$ ipython --no-banner

In [1]: import numpy as np

In [2]: import numpy.linalg as la

In [3]: np.set_printoptions(precision=1, suppress=True, linewidth=120, floatmode="fixed")

In [4]: arr = np.load("block16.npy")

In [5]: print(arr)
[[-0.3  0.0  0.0  0.3  0.5  0.3 -0.2 -0.5  0.1 -0.1]
 [-1.1  0.5 -1.7  2.7 -0.7 -5.0 -0.2  2.9 -3.9  1.9]
 [-0.5  0.6 -1.4  0.9  0.0 -2.4 -0.2  1.9 -2.2  1.0]
 [-0.6  0.6 -0.8  1.6 -0.4 -2.4 -0.3  1.5 -2.1  0.4]
 [-0.3  0.2  0.3 -0.1  0.4  0.5  0.1 -0.1  0.1  0.0]
 [ 1.3 -0.9  1.2 -2.5  1.1  5.4  1.0 -2.9  4.2 -1.4]
 [-0.3 -0.2  0.2 -0.1  0.1 -0.6  0.6  0.6 -0.1  0.2]
 [ 0.5 -0.7  0.3 -1.3  0.4  3.0  0.4 -1.5  1.7 -0.8]
 [ 0.4 -0.8  1.1 -2.7  0.3  5.1  1.1 -2.5  4.0 -2.0]
 [ 1.0 -2.1  2.5 -2.8  0.8  7.0  1.2 -4.5  5.2 -2.3]
 [-1.0  0.7 -1.0  1.5  0.3 -2.8  0.1  2.1 -2.2  0.9]
 [ 1.4 -0.5  1.5 -2.5  1.2  5.0  0.7 -2.7  3.5 -1.6]
 [-1.3  1.4 -2.3  4.2 -1.1 -7.3 -1.1  4.0 -5.5  2.5]
 [ 0.8 -1.3  2.7 -4.0  0.2  7.7  1.0 -4.1  5.6 -2.5]
 [ 0.0 -0.2  0.5  0.0  0.1 -0.6  0.1  0.3 -0.1 -0.3]
 [ 0.2  0.5  0.0  0.0 -0.2  0.5 -0.1  0.2  0.9 -0.2]
 [-1.4  1.3 -2.7  4.2 -0.4 -7.4 -1.1  4.0 -5.4  2.4]
 [ 0.6 -1.2  2.1 -3.9  0.9  7.5  0.7 -4.4  5.7 -2.6]
 [-0.7  1.2 -3.3  4.5 -0.6 -7.6 -1.1  3.8 -5.8  2.9]
 [ 0.1  0.1  0.2 -0.8  0.1 -0.2 -0.1  0.1 -0.2  0.2]
 [-0.5  0.9 -2.0  2.5 -0.5 -5.2 -1.0  2.9 -3.0  1.6]
 [-0.2  0.2  0.1 -0.1  0.4 -0.5 -0.5 -0.4  0.1 -0.4]
 [ 0.1  0.7 -0.9  1.1 -0.3 -2.4 -0.1  1.6 -2.4  0.6]
 [-0.8  0.9 -1.7  2.7 -1.1 -4.5 -0.5  2.5 -3.9  1.2]
 [-0.5 -0.2 -0.2  0.2 -0.2  0.1 -0.1  0.2 -0.2  0.7]
 [-0.8  1.0 -1.8  2.7 -0.6 -5.3 -1.1  2.4 -3.9  1.6]
 [-0.6  1.1 -2.2  2.4 -0.9 -5.6 -1.0  2.1 -3.7  1.7]
 [ 1.0 -1.6  2.5 -3.9  0.8  8.0  1.0 -4.8  5.1 -3.0]
 [-1.3  0.3 -0.6  1.8 -0.2 -2.1  0.1  2.0 -1.7  0.7]
 [-0.1  0.3 -0.9  1.5 -0.2 -2.4 -0.4  1.3 -1.9  0.6]
 [-0.5  1.2 -1.5  2.4 -0.2 -4.5 -1.0  2.8 -3.7  1.8]
 [ 0.3  0.5 -0.7  1.6 -0.2 -2.9 -0.1  1.3 -1.4  0.6]
 [ 1.0 -2.2  2.7 -3.7  0.5  7.4  1.6 -4.5  5.3 -2.3]
 [ 0.2 -0.7  1.3 -1.2  0.5  3.0  0.9 -2.5  1.7 -0.6]
 [ 0.2  0.6 -1.2  0.8 -0.1 -2.1 -0.2  1.6 -1.6  0.2]
 [-0.3  0.8 -1.9  2.6 -0.7 -4.8 -0.8  2.8 -3.2  1.4]
 [ 0.4 -0.6  0.6 -1.3  0.9  2.1  0.5 -1.2  1.9 -0.6]
 [ 0.2  0.2 -0.3 -0.1 -0.2  0.2 -0.8  0.4 -0.4  0.1]
 [ 0.4 -0.1  1.2 -1.4  0.0  2.0  0.6 -1.9  1.6 -0.8]]

In [6]: left, s, Vh = la.svd(arr)

In [7]: s
Out[7]: array([43.6,  2.7,  2.5,  2.2,  2.0,  1.9,  1.8,  1.6,  1.4,  1.2])

In [8]: B = left[:, :1] @ np.diag(s[:1]) @ Vh[:1]

In [9]: la.matrix_rank(arr, rtol=0.05)
Out[9]: np.int64(4)

In [10]: round(la.norm(arr - B) / la.norm(arr), 1)
Out[10]: np.float64(0.1)

In [11]: la.matrix_rank(B)
Out[11]: np.int64(1)
